$ python -q
>>> import numpy as np
>>> from numpy import linalg as LA
>>> np.set_printoptions(precision=2, suppress=True, linewidth=200, sign=" ")
>>> rd = lambda a: np.round(a, 2) + 0
>>> J = np.loadtxt("dump.csv", delimiter=",")
>>> rd(J)
array([[ 0.5 , -0.03, -0.05,  0.18, -0.22,  0.07,  0.02, -0.05, -0.34,  0.13, -0.09,  0.04,  0.02, -0.08, -0.01, -0.09],
       [-0.03,  0.31, -0.1 ,  0.09,  0.08, -0.01,  0.23,  0.21,  0.08,  0.03,  0.04,  0.09, -0.06, -0.06,  0.13, -0.22],
       [-0.05, -0.1 ,  0.16, -0.21, -0.1 ,  0.01, -0.04, -0.02, -0.06, -0.2 ,  0.  ,  0.08,  0.01, -0.08,  0.06,  0.08],
       [ 0.18,  0.09, -0.21,  0.41,  0.04,  0.05, -0.01, -0.02,  0.03,  0.06,  0.01, -0.18,  0.08,  0.08, -0.18, -0.26],
       [-0.22,  0.08, -0.1 ,  0.04,  0.57, -0.2 , -0.03, -0.04,  0.01,  0.09, -0.17,  0.01,  0.23,  0.14,  0.14, -0.05],
       [ 0.07, -0.01,  0.01,  0.05, -0.2 ,  0.11,  0.02,  0.06,  0.01, -0.08,  0.04, -0.15, -0.11,  0.01, -0.05,  0.  ],
       [ 0.02,  0.23, -0.04, -0.01, -0.03,  0.02,  0.22,  0.22,  0.  ,  0.07,  0.01,  0.04, -0.15, -0.05,  0.17, -0.07],
       [-0.05,  0.21, -0.02, -0.02, -0.04,  0.06,  0.22,  0.28,  0.03, -0.05, -0.01, -0.11, -0.2 ,  0.  ,  0.2 , -0.05],
       [-0.34,  0.08, -0.06,  0.03,  0.01,  0.01,  0.  ,  0.03,  0.45,  0.03,  0.26,  0.  , -0.09,  0.03, -0.22, -0.02],
       [ 0.13,  0.03, -0.2 ,  0.06,  0.09, -0.08,  0.07, -0.05,  0.03,  0.76,  0.01,  0.14, -0.14,  0.08, -0.04,  0.22],
       [-0.09,  0.04,  0.  ,  0.01, -0.17,  0.04,  0.01, -0.01,  0.26,  0.01,  0.24,  0.14, -0.07, -0.1 , -0.19, -0.05],
       [ 0.04,  0.09,  0.08, -0.18,  0.01, -0.15,  0.04, -0.11,  0.  ,  0.14,  0.14,  0.64,  0.12, -0.29,  0.01, -0.08],
       [ 0.02, -0.06,  0.01,  0.08,  0.23, -0.11, -0.15, -0.2 , -0.09, -0.14, -0.07,  0.12,  0.32, -0.03, -0.06, -0.16],
       [-0.08, -0.06, -0.08,  0.08,  0.14,  0.01, -0.05,  0.  ,  0.03,  0.08, -0.1 , -0.29, -0.03,  0.2 , -0.01,  0.11],
       [-0.01,  0.13,  0.06, -0.18,  0.14, -0.05,  0.17,  0.2 , -0.22, -0.04, -0.19,  0.01, -0.06, -0.01,  0.38,  0.05],
       [-0.09, -0.22,  0.08, -0.26, -0.05,  0.  , -0.07, -0.05, -0.02,  0.22, -0.05, -0.08, -0.16,  0.11,  0.05,  0.43]])
>>> [round(float(x), 2) for x in LA.svd(J, compute_uv=False)[:3]]
[1.0, 1.0, 1.0]
>>> r = LA.matrix_rank(J)
>>> r
np.int64(6)
>>> ns = LA.svd(J)[2][r:].T
>>> ns.shape
(16, 10)
>>> np.allclose(J @ ns, 0)
True
>>> [int(LA.matrix_rank(np.delete(J, i, axis=0))) for i in range(16)]
[6, 6, 6, 6, 6, 6, 6, 6, 6, 6, 6, 6, 6, 6, 6, 6]
>>> rd(J[11] @ J[0])
np.float64(0.04)
>>> rd(LA.norm(J) ** 2 / LA.norm(J, 2) ** 2)
np.float64(6.0)
>>> rd(LA.norm(J[11] - J[0]))
np.float64(1.03)
>>> rd(LA.norm(J[11], 1)), rd(LA.norm(J[11], np.inf))
(np.float64(2.12), np.float64(0.64))
>>> rng = np.random.default_rng(21)
>>> idx = rng.permutation(16)
>>> idx
array([  4,   9,   6,  12,   7,  11,   0,   5,   1,   8,  14,  13,  10,   3,  15,   2])
>>> Y = J[idx][:, idx]
>>> print(np.allclose(Y, J))
False
>>> rd(np.trace(Y))
np.float64(6.0)
>>> feats = np.loadtxt("m.csv", delimiter=",")
>>> feats
array([[ 0.13, -0.03, -0.01, -0.11,  0.  ,  0.02,  0.13,  0.  ,  0.03,  0.12,  0.1 ],
       [-0.04,  0.09, -0.09,  0.03,  0.09, -0.04,  0.05, -0.09, -0.12,  0.12,  0.02],
       [ 0.16,  0.13, -0.17,  0.05, -0.04, -0.04,  0.09, -0.12,  0.02,  0.12,  0.01],
       [ 2.05, -2.03,  1.79, -0.08,  0.  , -1.2 , -0.97, -2.07,  0.91, -0.05, -0.08],
       [ 4.08, -4.09,  4.13, -0.07, -0.11, -2.05, -1.93, -3.94,  1.89,  0.12, -0.15],
       [ 3.94, -4.17,  4.1 ,  0.04,  0.15, -2.01, -2.04, -4.05,  2.11,  0.05,  0.06],
       [ 4.05, -3.78,  4.04,  0.11, -0.15, -2.08, -1.9 , -4.21,  1.86,  0.03,  0.05],
       [ 4.03, -4.02,  4.06, -0.04, -0.14, -1.87, -2.1 , -4.09,  2.09,  0.01,  0.  ],
       [ 0.01,  0.04,  0.1 ,  0.06,  0.08,  0.02,  0.12,  0.02,  0.  , -0.04,  0.16],
       [ 0.01, -0.02,  0.14,  0.01,  0.09,  0.03,  0.04,  0.15,  0.05,  0.06,  0.03],
       [ 3.84, -4.08,  4.2 ,  0.02, -0.04, -2.03, -2.02, -3.91,  1.93, -0.08, -0.12],
       [ 3.97, -4.13,  4.  , -0.02,  0.14, -2.04, -1.84, -4.01,  2.2 , -0.02,  0.05],
       [-0.11,  0.13, -0.15, -0.04,  0.05,  0.09,  0.14,  0.07,  0.07,  0.2 ,  0.05],
       [-0.18,  0.05, -0.02,  0.22, -0.01,  0.05,  0.01,  0.06,  0.01, -0.05,  0.  ],
       [ 3.89, -4.03,  4.17,  0.17, -0.08, -2.02, -1.99, -3.87,  1.84, -0.03, -0.05]])
>>> [round(float(x), 2) for x in LA.svd(feats, compute_uv=False)[:3]]
[23.61, 0.64, 0.54]
>>> rd(np.abs(LA.svd(feats)[2][-1]))
array([ 0.21,  0.09,  0.01,  0.1 ,  0.36,  0.6 ,  0.28,  0.26,  0.22,  0.22,  0.45])
>>> print(np.argsort(-LA.norm(feats, axis=0).round(6), kind="stable")[:3])
[ 2  1  7]
>>> rd(LA.norm(feats, 2) / LA.norm(feats))
np.float64(1.0)
>>> r0 = np.array([-3, 1, 2, -1, 2, 0, 3, -2, 5, -4, -1, 3])
>>> M = 4 * np.eye(12) + np.outer(r0, r0)
>>> print(M)
[[ 13.  -3.  -6.   3.  -6.   0.  -9.   6. -15.  12.   3.  -9.]
 [ -3.   5.   2.  -1.   2.   0.   3.  -2.   5.  -4.  -1.   3.]
 [ -6.   2.   8.  -2.   4.   0.   6.  -4.  10.  -8.  -2.   6.]
 [  3.  -1.  -2.   5.  -2.   0.  -3.   2.  -5.   4.   1.  -3.]
 [ -6.   2.   4.  -2.   8.   0.   6.  -4.  10.  -8.  -2.   6.]
 [  0.   0.   0.   0.   0.   4.   0.   0.   0.   0.   0.   0.]
 [ -9.   3.   6.  -3.   6.   0.  13.  -6.  15. -12.  -3.   9.]
 [  6.  -2.  -4.   2.  -4.   0.  -6.   8. -10.   8.   2.  -6.]
 [-15.   5.  10.  -5.  10.   0.  15. -10.  29. -20.  -5.  15.]
 [ 12.  -4.  -8.   4.  -8.   0. -12.   8. -20.  20.   4. -12.]
 [  3.  -1.  -2.   1.  -2.   0.  -3.   2.  -5.   4.   5.  -3.]
 [ -9.   3.   6.  -3.   6.   0.   9.  -6.  15. -12.  -3.  13.]]
>>> ev, vecs = LA.eigh(M)
>>> rd(ev.sum()), np.trace(M)
(np.float64(131.0), np.float64(131.0))
>>> rd(LA.eigvalsh(M + 5 * np.eye(12)))
array([  9.,   9.,   9.,   9.,   9.,   9.,   9.,   9.,   9.,   9.,   9.,  92.])
>>> rd(vecs.T @ vecs)
array([[ 1.,  0.,  0.,  0.,  0.,  0.,  0.,  0.,  0.,  0.,  0.,  0.],
       [ 0.,  1.,  0.,  0.,  0.,  0.,  0.,  0.,  0.,  0.,  0.,  0.],
       [ 0.,  0.,  1.,  0.,  0.,  0.,  0.,  0.,  0.,  0.,  0.,  0.],
       [ 0.,  0.,  0.,  1.,  0.,  0.,  0.,  0.,  0.,  0.,  0.,  0.],
       [ 0.,  0.,  0.,  0.,  1.,  0.,  0.,  0.,  0.,  0.,  0.,  0.],
       [ 0.,  0.,  0.,  0.,  0.,  1.,  0.,  0.,  0.,  0.,  0.,  0.],
       [ 0.,  0.,  0.,  0.,  0.,  0.,  1.,  0.,  0.,  0.,  0.,  0.],
       [ 0.,  0.,  0.,  0.,  0.,  0.,  0.,  1.,  0.,  0.,  0.,  0.],
       [ 0.,  0.,  0.,  0.,  0.,  0.,  0.,  0.,  1.,  0.,  0.,  0.],
       [ 0.,  0.,  0.,  0.,  0.,  0.,  0.,  0.,  0.,  1.,  0.,  0.],
       [ 0.,  0.,  0.,  0.,  0.,  0.,  0.,  0.,  0.,  0.,  1.,  0.],
       [ 0.,  0.,  0.,  0.,  0.,  0.,  0.,  0.,  0.,  0.,  0.,  1.]])
>>> print(rd(ev))
[  4.   4.   4.   4.   4.   4.   4.   4.   4.   4.   4.  87.]
>>> rd(np.abs(vecs[:, -1]))
array([ 0.33,  0.11,  0.22,  0.11,  0.22,  0.  ,  0.33,  0.22,  0.55,  0.44,  0.11,  0.33])
>>> rd(LA.svd(M, compute_uv=False))
array([ 87.,   4.,   4.,   4.,   4.,   4.,   4.,   4.,   4.,   4.,   4.,   4.])
>>> vec = np.ones(12)
>>> for _ in range(7):
...     vec = M @ vec
...     vec /= LA.norm(vec)
...     print(round(vec @ M @ vec, 2))
... 
80.7
86.99
87.0
87.0
87.0
87.0
87.0
>>> rd(LA.eigvalsh(M)[-1])
np.float64(87.0)
>>> rd(np.abs(LA.eigvals(M)).max())
np.float64(87.0)
>>> np.trace(M)
np.float64(131.0)
>>> (M + M.T) / 2
array([[ 13.,  -3.,  -6.,   3.,  -6.,   0.,  -9.,   6., -15.,  12.,   3.,  -9.],
       [ -3.,   5.,   2.,  -1.,   2.,   0.,   3.,  -2.,   5.,  -4.,  -1.,   3.],
       [ -6.,   2.,   8.,  -2.,   4.,   0.,   6.,  -4.,  10.,  -8.,  -2.,   6.],
       [  3.,  -1.,  -2.,   5.,  -2.,   0.,  -3.,   2.,  -5.,   4.,   1.,  -3.],
       [ -6.,   2.,   4.,  -2.,   8.,   0.,   6.,  -4.,  10.,  -8.,  -2.,   6.],
       [  0.,   0.,   0.,   0.,   0.,   4.,   0.,   0.,   0.,   0.,   0.,   0.],
       [ -9.,   3.,   6.,  -3.,   6.,   0.,  13.,  -6.,  15., -12.,  -3.,   9.],
       [  6.,  -2.,  -4.,   2.,  -4.,   0.,  -6.,   8., -10.,   8.,   2.,  -6.],
       [-15.,   5.,  10.,  -5.,  10.,   0.,  15., -10.,  29., -20.,  -5.,  15.],
       [ 12.,  -4.,  -8.,   4.,  -8.,   0., -12.,   8., -20.,  20.,   4., -12.],
       [  3.,  -1.,  -2.,   1.,  -2.,   0.,  -3.,   2.,  -5.,   4.,   5.,  -3.],
       [ -9.,   3.,   6.,  -3.,   6.,   0.,   9.,  -6.,  15., -12.,  -3.,  13.]])
>>> ev, vecs = LA.eigh(M)
>>> vec = np.array([1, 1, 2, 1, 2, 2, 0, 1, 2, 0, 2, 0])
>>> rd(vecs * np.sqrt(ev) @ vecs.T)
array([[ 2.79, -0.26, -0.53,  0.26, -0.53,  0.  , -0.79,  0.53, -1.32,  1.06,  0.26, -0.79],
       [-0.26,  2.09,  0.18, -0.09,  0.18,  0.  ,  0.26, -0.18,  0.44, -0.35, -0.09,  0.26],
       [-0.53,  0.18,  2.35, -0.18,  0.35,  0.  ,  0.53, -0.35,  0.88, -0.71, -0.18,  0.53],
       [ 0.26, -0.09, -0.18,  2.09, -0.18,  0.  , -0.26,  0.18, -0.44,  0.35,  0.09, -0.26],
       [-0.53,  0.18,  0.35, -0.18,  2.35,  0.  ,  0.53, -0.35,  0.88, -0.71, -0.18,  0.53],
       [ 0.  ,  0.  ,  0.  ,  0.  ,  0.  ,  2.  ,  0.  ,  0.  ,  0.  ,  0.  ,  0.  ,  0.  ],
       [-0.79,  0.26,  0.53, -0.26,  0.53,  0.  ,  2.79, -0.53,  1.32, -1.06, -0.26,  0.79],
       [ 0.53, -0.18, -0.35,  0.18, -0.35,  0.  , -0.53,  2.35, -0.88,  0.71,  0.18, -0.53],
       [-1.32,  0.44,  0.88, -0.44,  0.88,  0.  ,  1.32, -0.88,  4.21, -1.77, -0.44,  1.32],
       [ 1.06, -0.35, -0.71,  0.35, -0.71,  0.  , -1.06,  0.71, -1.77,  3.41,  0.35, -1.06],
       [ 0.26, -0.09, -0.18,  0.09, -0.18,  0.  , -0.26,  0.18, -0.44,  0.35,  2.09, -0.26],
       [-0.79,  0.26,  0.53, -0.26,  0.53,  0.  ,  0.79, -0.53,  1.32, -1.06, -0.26,  2.79]])
>>> rd(vec @ M @ vec / (vec @ vec)), rd(ev[0]), rd(ev[-1])
(np.float64(9.04), np.float64(4.0), np.float64(87.0))
>>> print(rd(LA.eigvalsh(M[1:, 1:])))
[  4.   4.   4.   4.   4.   4.   4.   4.   4.   4.  78.]
>>> vec @ M @ vec
np.float64(217.0)
>>> rd(vecs * np.maximum(ev, 0) @ vecs.T)
array([[ 13.,  -3.,  -6.,   3.,  -6.,   0.,  -9.,   6., -15.,  12.,   3.,  -9.],
       [ -3.,   5.,   2.,  -1.,   2.,   0.,   3.,  -2.,   5.,  -4.,  -1.,   3.],
       [ -6.,   2.,   8.,  -2.,   4.,   0.,   6.,  -4.,  10.,  -8.,  -2.,   6.],
       [  3.,  -1.,  -2.,   5.,  -2.,   0.,  -3.,   2.,  -5.,   4.,   1.,  -3.],
       [ -6.,   2.,   4.,  -2.,   8.,   0.,   6.,  -4.,  10.,  -8.,  -2.,   6.],
       [  0.,   0.,   0.,   0.,   0.,   4.,   0.,   0.,   0.,   0.,   0.,   0.],
       [ -9.,   3.,   6.,  -3.,   6.,   0.,  13.,  -6.,  15., -12.,  -3.,   9.],
       [  6.,  -2.,  -4.,   2.,  -4.,   0.,  -6.,   8., -10.,   8.,   2.,  -6.],
       [-15.,   5.,  10.,  -5.,  10.,   0.,  15., -10.,  29., -20.,  -5.,  15.],
       [ 12.,  -4.,  -8.,   4.,  -8.,   0., -12.,   8., -20.,  20.,   4., -12.],
       [  3.,  -1.,  -2.,   1.,  -2.,   0.,  -3.,   2.,  -5.,   4.,   5.,  -3.],
       [ -9.,   3.,   6.,  -3.,   6.,   0.,   9.,  -6.,  15., -12.,  -3.,  13.]])
>>> low = LA.cholesky(M)
>>> print(rd(np.diag(low) ** 2))
[ 13.     4.31   5.14   4.22   4.84   4.     5.57   4.5    6.78   5.05   4.05   4.46]
>>> rd(low @ low.T)
array([[ 13.,  -3.,  -6.,   3.,  -6.,   0.,  -9.,   6., -15.,  12.,   3.,  -9.],
       [ -3.,   5.,   2.,  -1.,   2.,   0.,   3.,  -2.,   5.,  -4.,  -1.,   3.],
       [ -6.,   2.,   8.,  -2.,   4.,   0.,   6.,  -4.,  10.,  -8.,  -2.,   6.],
       [  3.,  -1.,  -2.,   5.,  -2.,   0.,  -3.,   2.,  -5.,   4.,   1.,  -3.],
       [ -6.,   2.,   4.,  -2.,   8.,   0.,   6.,  -4.,  10.,  -8.,  -2.,   6.],
       [  0.,   0.,   0.,   0.,   0.,   4.,   0.,   0.,   0.,   0.,   0.,   0.],
       [ -9.,   3.,   6.,  -3.,   6.,   0.,  13.,  -6.,  15., -12.,  -3.,   9.],
       [  6.,  -2.,  -4.,   2.,  -4.,   0.,  -6.,   8., -10.,   8.,   2.,  -6.],
       [-15.,   5.,  10.,  -5.,  10.,   0.,  15., -10.,  29., -20.,  -5.,  15.],
       [ 12.,  -4.,  -8.,   4.,  -8.,   0., -12.,   8., -20.,  20.,   4., -12.],
       [  3.,  -1.,  -2.,   1.,  -2.,   0.,  -3.,   2.,  -5.,   4.,   5.,  -3.],
       [ -9.,   3.,   6.,  -3.,   6.,   0.,   9.,  -6.,  15., -12.,  -3.,  13.]])
>>> rd(M / np.sqrt(np.outer(np.diag(M), np.diag(M))))
array([[ 1.  , -0.37, -0.59,  0.37, -0.59,  0.  , -0.69,  0.59, -0.77,  0.74,  0.37, -0.69],
       [-0.37,  1.  ,  0.32, -0.2 ,  0.32,  0.  ,  0.37, -0.32,  0.42, -0.4 , -0.2 ,  0.37],
       [-0.59,  0.32,  1.  , -0.32,  0.5 ,  0.  ,  0.59, -0.5 ,  0.66, -0.63, -0.32,  0.59],
       [ 0.37, -0.2 , -0.32,  1.  , -0.32,  0.  , -0.37,  0.32, -0.42,  0.4 ,  0.2 , -0.37],
       [-0.59,  0.32,  0.5 , -0.32,  1.  ,  0.  ,  0.59, -0.5 ,  0.66, -0.63, -0.32,  0.59],
       [ 0.  ,  0.  ,  0.  ,  0.  ,  0.  ,  1.  ,  0.  ,  0.  ,  0.  ,  0.  ,  0.  ,  0.  ],
       [-0.69,  0.37,  0.59, -0.37,  0.59,  0.  ,  1.  , -0.59,  0.77, -0.74, -0.37,  0.69],
       [ 0.59, -0.32, -0.5 ,  0.32, -0.5 ,  0.  , -0.59,  1.  , -0.66,  0.63,  0.32, -0.59],
       [-0.77,  0.42,  0.66, -0.42,  0.66,  0.  ,  0.77, -0.66,  1.  , -0.83, -0.42,  0.77],
       [ 0.74, -0.4 , -0.63,  0.4 , -0.63,  0.  , -0.74,  0.63, -0.83,  1.  ,  0.4 , -0.74],
       [ 0.37, -0.2 , -0.32,  0.2 , -0.32,  0.  , -0.37,  0.32, -0.42,  0.4 ,  1.  , -0.37],
       [-0.69,  0.37,  0.59, -0.37,  0.59,  0.  ,  0.69, -0.59,  0.77, -0.74, -0.37,  1.  ]])
